In [1]: import numpy as np

In [2]: np.set_printoptions(suppress=True, linewidth=160)

In [3]: A2 = np.array([[1, 5, 0, -7, 6, -2],
   ...:     [0, -5, 4, 8, -2, 3],
   ...:     [-1, 2, -2, 8, -4, -8],
   ...:     [-5, -4, 5, -1, -5, -7],
   ...:     [7, -1, 7, 3, -4, 7]])

In [4]: M = A2.T @ A2

In [5]: print(M)
[[ 76  16  26  11   7  90]
 [ 16  71 -51 -58  56 -20]
 [ 26 -51  94  32 -53  42]
 [ 11 -58  32 187 -97   2]
 [  7  56 -53 -97  97  21]
 [ 90 -20  42   2  21 175]]

In [6]: print(np.round(np.sort(np.abs(np.linalg.eigvals(M))), 2) + 0)
[  0.    13.5   45.28  93.89 240.99 306.33]

In [7]: print(np.trace(M))
700

In [8]: X = np.load("sample17.npy")

In [9]: print(X)
[[ 1 -1  1]
 [ 1  0  0]
 [ 1  1  1]]

In [10]: x = np.array([1, 0, 2])

In [11]: rhs = X @ x

In [12]: print(rhs)
[3 1 3]

In [13]: print(np.round(np.linalg.solve(X.T, X[0]), 2))
[1. 0. 0.]

In [14]: print(np.round(np.linalg.solve(X, 5 * rhs), 2))
[ 5.  0. 10.]

In [15]: W1 = np.array([[-7, 5, -7, 9, 9, 3],
    ...:     [-6, -4, -1, -4, -5, 3],
    ...:     [-9, -3, -7, 0, 7, -5]])

In [16]: c = np.array([-1, 0, 0, -1, 0, 1])

In [17]: H = np.maximum(X @ W1 + c, 0)

In [18]: print(H)
[[ 0  6  0 12 21  0]
 [ 0  5  0  8  9  4]
 [ 0  0  0  4 11  2]]

In [19]: print(np.round((H > 0).mean(axis=0), 2))
[0.   0.67 0.   1.   1.   0.67]

In [20]: print((H > 0).astype(int))
[[0 1 0 1 1 0]
 [0 1 0 1 1 1]
 [0 0 0 1 1 1]]

In [21]: print(np.linalg.matrix_rank(H))
3

In [22]: C = np.array([[1, 0], [0, -2], [2, 3], [-1, 1], [0, -2], [-1, 1]])

In [23]: print(W1 @ C)
[[-33 -37]
 [ -7  14]
 [-18 -34]]

In [24]: u = np.array([-1, 0, 2])

In [25]: A2 = X + np.outer(u, np.eye(3)[2])

In [26]: print(np.linalg.matrix_rank(A2 - X))
1

In [27]: print(np.round(np.linalg.det(A2) / np.linalg.det(X), 2), np.round(1 + np.linalg.solve(X, u)[2], 2))
1.5 1.5

In [28]: print(A2)
[[ 1. -1.  0.]
 [ 1.  0.  0.]
 [ 1.  1.  3.]]

In [29]: x = np.array([-2, -2, 2])

In [30]: rhs = X @ x

In [31]: c, lr = np.zeros(3), 1 / np.linalg.norm(X, 2) ** 2

In [32]: for i in range(200):
    ...:     c -= lr * X.T @ (X @ c - rhs)
    ...:     if i % 50 == 0: print(i, round(np.linalg.norm(X @ c - rhs), 2))
    ...: 
0 2.31
50 0.01
100 0.0
150 0.0

In [33]: print(c.round(2))
[-2. -2.  2.]

In [34]: print(round(np.linalg.cond(X), 2))
3.23

In [35]: O, vecs = np.linalg.qr(X[:, :2])[0], np.linalg.qr(X[:, 2:])[0]

In [36]: sigma = np.linalg.svd(O.T @ vecs, compute_uv=False)

In [37]: print(sigma.round(2))
[0.82]

In [38]: print(round(np.linalg.norm(O @ O.T - vecs @ vecs.T, 2), 2))
1.0

In [39]: K = np.array([[1, 0, 0], [2, 0, 0], [-2, -1, -2]])

In [40]: print(K)
[[ 1  0  0]
 [ 2  0  0]
 [-2 -1 -2]]

In [41]: U, sigma, vt = np.linalg.svd(K)

In [42]: vecs = vt[:(sigma > 1e-8).sum()]

In [43]: rng = np.random.default_rng(893020)

In [44]: x = K[0] + 5 * K[2] + rng.integers(2) * np.eye(3)[2]

In [45]: print(x)
[-9. -5. -9.]

In [46]: print(np.round(np.diag(vecs.T @ vecs), 2))
[1.  0.2 0.8]

In [47]: print([int(np.linalg.matrix_rank(np.linalg.matrix_power(K, p))) for p in range(1, 4)])
[2, 2, 2]

In [48]: print(np.linalg.matrix_rank(K - K[0, 0] * np.eye(3)))
2

In [49]: print(K @ K)
[[1 0 0]
 [2 0 0]
 [0 2 4]]

In [50]: print(np.prod(np.diag(K)), round(np.linalg.det(K), 2))
0 0.0

In [51]: feats = np.load("w.npy")

In [52]: print(feats)
[[2 1 1 2 2 0]
 [0 0 2 3 1 3]
 [0 0 1 1 0 2]
 [0 0 0 3 2 3]
 [0 0 0 0 2 0]
 [0 0 0 0 0 1]]

In [53]: W1 = np.array([[0, -1], [1, 1], [-2, 2], [2, 2], [2, -2], [-2, 0]])

In [54]: c = np.array([-3, -2])

In [55]: H = np.maximum(feats @ W1 + c, 0)

In [56]: print(H)
[[4 0]
 [0 6]
 [0 2]
 [1 0]
 [1 0]
 [0 0]]

In [57]: print((H > 0).astype(int))
[[1 0]
 [0 1]
 [0 1]
 [1 0]
 [1 0]
 [0 0]]

In [58]: print(np.round((H > 0).mean(axis=0), 2))
[0.5  0.33]

In [59]: C = np.array([[-1, 1, 3], [1, 0, 1]])

In [60]: print((H @ C).round(6).argmax(axis=1))
[2 0 0 2 2 0]

In [61]: print(H @ C)
[[-4  4 12]
 [ 6  0  6]
 [ 2  0  2]
 [-1  1  3]
 [-1  1  3]
 [ 0  0  0]]

In [62]: print(W1 @ C)
[[-1  0 -1]
 [ 0  1  4]
 [ 4 -2 -4]
 [ 0  2  8]
 [-4  2  4]
 [ 2 -2 -6]]

In [63]: arr = np.loadtxt("data.csv", delimiter=",")

In [64]: print(arr)
[[-1.  1.  0.  0.  0.]
 [ 0. -1.  1.  0.  0.]
 [ 0.  0. -1.  1.  0.]
 [ 0.  0.  0. -1.  1.]
 [ 0.  0.  0.  0. -1.]]

In [65]: print(np.allclose(arr, arr.T))
False

In [66]: W0 = np.load("run4.npy")

In [67]: print(W0)
[[0 0 3 2 4 0 1]
 [1 0 0 3 2 4 0]
 [0 1 0 0 3 2 4]
 [4 0 1 0 0 3 2]
 [2 4 0 1 0 0 3]
 [3 2 4 0 1 0 0]
 [0 3 2 4 0 1 0]]

In [68]: blk = np.stack([W0, -2 * W0, W0[::-1]])

In [69]: print(blk.shape)
(3, 7, 7)

In [70]: print(np.round(np.linalg.norm(blk, axis=(1, 2)), 2))
[14.49 28.98 14.49]

In [71]: print((W0 @ W0)[0])
[16 22  4  8  9 13 28]

In [72]: print(np.round(np.sort(np.abs(np.fft.fft(W0[0]))), 2), np.round(np.sort(np.linalg.svd(W0, compute_uv=False)), 2))
[ 1.08  1.08  4.74  4.74  5.6   5.6  10.  ] [ 1.08  1.08  4.74  4.74  5.6   5.6  10.  ]

In [73]: def softmax(z):
    ...:     e = np.exp(z - z.max(axis=-1, keepdims=True))
    ...:     return e / e.sum(axis=-1, keepdims=True)
    ...: 

In [74]: print(np.round(softmax(W0).sum(axis=1), 2))
[1. 1. 1. 1. 1. 1. 1.]

In [75]: print(np.round(softmax(10 * W0[4]), 2) + 0)
[0. 1. 0. 0. 0. 0. 0.]

In [76]: scores = W0 @ W0.T / np.sqrt(7)

In [77]: print(np.round(softmax(scores)[4] @ W0, 2))
[1.99 3.97 0.02 1.01 0.02 0.02 2.98]

In [78]: lab = rng.permutation(7)

In [79]: print(lab)
[4 5 6 1 3 0 2]

In [80]: A2 = W0[lab][:, lab]

In [81]: print(np.diag(A2))
[0 0 0 0 0 0 0]

In [82]: print(A2)
[[0 0 3 4 1 2 0]
 [1 0 0 2 0 3 4]
 [0 1 0 3 4 0 2]
 [2 4 0 0 3 1 0]
 [0 3 2 0 0 4 1]
 [4 0 1 0 2 0 3]
 [3 2 4 1 0 0 0]]

In [83]: print(np.trace(A2))
0

In [84]: A = np.array([[1, 0, 0, 0], [-1, 1, 0, 0], [-2, 2, 1, 0], [-1, 1, 0, 1]])

In [85]: print(A)
[[ 1  0  0  0]
 [-1  1  0  0]
 [-2  2  1  0]
 [-1  1  0  1]]

In [86]: lab = rng.permutation(4)

In [87]: A2 = A[:, lab] * rng.choice([-1, 1], 4)

In [88]: print(A2)
[[ 0  0  1  0]
 [ 0  0 -1  1]
 [ 0  1 -2  2]
 [ 1  0 -1  1]]

In [89]: U, _, vt = np.linalg.svd(A.T @ A2)

In [90]: print(np.round(U @ vt, 2) + 0)
[[0. 0. 1. 0.]
 [0. 0. 0. 1.]
 [0. 1. 0. 0.]
 [1. 0. 0. 0.]]

In [91]: print(lab)
[3 2 0 1]

In [92]: print(np.round(np.linalg.lstsq(A, A2)[0], 2) + 0)
[[0. 0. 1. 0.]
 [0. 0. 0. 1.]
 [0. 1. 0. 0.]
 [1. 0. 0. 0.]]
